% ipython --no-banner

In [1]: import numpy as np

In [2]: np.set_printoptions(precision=2, suppress=True, linewidth=100, legacy="1.25")

In [3]: tidy = lambda a: np.round(a, 2) + 0

In [4]: m1 = np.loadtxt("out8.csv", delimiter=",")

In [5]: m1
Out[5]: 
array([[ 2.7 , -0.92, -4.51,  2.68,  1.75, -4.51,  2.7 ],
       [-0.98,  0.32,  1.61, -1.  , -0.62,  1.63, -0.96],
       [-1.43,  0.49,  2.4 , -1.45, -0.96,  2.4 , -1.43],
       [ 3.88, -1.31, -6.44,  3.86,  2.58, -6.45,  3.89],
       [-0.06, -0.01,  0.06, -0.04, -0.05,  0.05,  0.  ],
       [ 5.22, -1.75, -8.73,  5.22,  3.49, -8.73,  5.21],
       [-0.57,  0.23,  0.93, -0.57, -0.39,  0.97, -0.58],
       [ 3.  , -1.  , -5.03,  3.01,  1.98, -5.02,  3.  ],
       [-4.67,  1.57,  7.82, -4.67, -3.12,  7.84, -4.68],
       [-1.03,  0.32,  1.74, -1.06, -0.66,  1.74, -1.07],
       [-2.9 ,  0.99,  4.85, -2.9 , -1.96,  4.88, -2.89],
       [-0.52,  0.18,  0.87, -0.55, -0.35,  0.88, -0.54],
       [ 0.11, -0.04, -0.24,  0.14,  0.07, -0.21,  0.11],
       [-2.47,  0.81,  4.1 , -2.42, -1.62,  4.11, -2.52],
       [-0.48,  0.15,  0.73, -0.45, -0.31,  0.69, -0.44],
       [-0.82,  0.24,  1.35, -0.8 , -0.57,  1.36, -0.8 ],
       [-1.22,  0.4 ,  2.1 , -1.28, -0.84,  2.08, -1.21],
       [ 0.07, -0.03, -0.07,  0.07,  0.04, -0.09,  0.06]])

In [6]: W1 = np.array([[0, 3, 2, 3, 5, 0],
   ...:     [3, 0, 0, 2, 4, 4],
   ...:     [1, 3, 4, 2, 4, 0],
   ...:     [2, 1, 3, 1, 1, 4],
   ...:     [2, 5, 3, 4, 2, 1],
   ...:     [0, 4, 0, 4, 2, 5],
   ...:     [5, 1, 1, 0, 2, 0]])

In [7]: coef = np.array([-1, 0, -2, 1, -1, -2])

In [8]: hid = np.maximum(m1 @ W1 + coef, 0)

In [9]: np.linalg.matrix_rank(hid)
Out[9]: 6

In [10]: tidy((hid > 0).mean(axis=0))
Out[10]: array([0.22, 0.61, 0.22, 0.78, 0.56, 0.56])

In [11]: (hid > 0).astype(int)
Out[11]: 
array([[1, 0, 1, 0, 0, 0],
       [0, 1, 0, 1, 1, 1],
       [0, 1, 0, 1, 1, 1],
       [1, 0, 1, 0, 0, 0],
       [0, 0, 0, 1, 0, 0],
       [1, 0, 1, 0, 0, 0],
       [0, 1, 0, 1, 1, 1],
       [1, 0, 1, 0, 0, 0],
       [0, 1, 0, 1, 1, 1],
       [0, 1, 0, 1, 1, 1],
       [0, 1, 0, 1, 1, 1],
       [0, 1, 0, 1, 1, 1],
       [0, 0, 0, 1, 0, 0],
       [0, 1, 0, 1, 1, 1],
       [0, 1, 0, 1, 0, 0],
       [0, 1, 0, 1, 1, 1],
       [0, 1, 0, 1, 1, 1],
       [0, 0, 0, 1, 0, 0]])

In [12]: basis = np.array([[-4, 4], [-5, -4], [-2, 3], [5, -1], [-2, 2], [-4, 3]])

In [13]: (hid @ basis).round(6).argmax(axis=1)
Out[13]: array([1, 0, 1, 1, 0, 1, 0, 1, 1, 0, 1, 0, 0, 1, 0, 0, 1, 0])

In [14]: W1 @ basis
Out[14]: 
array([[-14,   1],
       [-26,  30],
       [-25,  10],
       [-32,  26],
       [-27,   0],
       [-24,  -1],
       [-31,  23]])

In [15]: K = np.array([[3, 1, 0, -3, 0],
    ...:     [3, 3, 1, 0, 1],
    ...:     [1, 0, -1, -3, -1],
    ...:     [2, -2, 1, -1, -3],
    ...:     [0, -1, -1, -2, -2],
    ...:     [2, -2, -2, 1, -2],
    ...:     [3, 3, -1, -1, 1],
    ...:     [-3, -3, 1, -2, 2],
    ...:     [1, -3, 0, 3, 2],
    ...:     [-1, -1, 1, 3, -1]])

In [16]: K[8] = K[4]

In [17]: K
Out[17]: 
array([[ 3,  1,  0, -3,  0],
       [ 3,  3,  1,  0,  1],
       [ 1,  0, -1, -3, -1],
       [ 2, -2,  1, -1, -3],
       [ 0, -1, -1, -2, -2],
       [ 2, -2, -2,  1, -2],
       [ 3,  3, -1, -1,  1],
       [-3, -3,  1, -2,  2],
       [ 0, -1, -1, -2, -2],
       [-1, -1,  1,  3, -1]])

In [18]: Ac = K - K.mean(axis=0)

In [19]: V = np.linalg.svd(Ac)[2][:3]

In [20]: out = Ac - Ac @ V.T @ V

In [21]: tidy(np.cov(Ac @ V.T, rowvar=False))
Out[21]: 
array([[7.22, 0.  , 0.  ],
       [0.  , 3.65, 0.  ],
       [0.  , 0.  , 3.48]])

In [22]: tidy(np.linalg.norm(out) / np.linalg.norm(Ac))
Out[22]: 0.3

In [23]: tidy((Ac @ V.T).std(axis=0))
Out[23]: array([2.55, 1.81, 1.77])
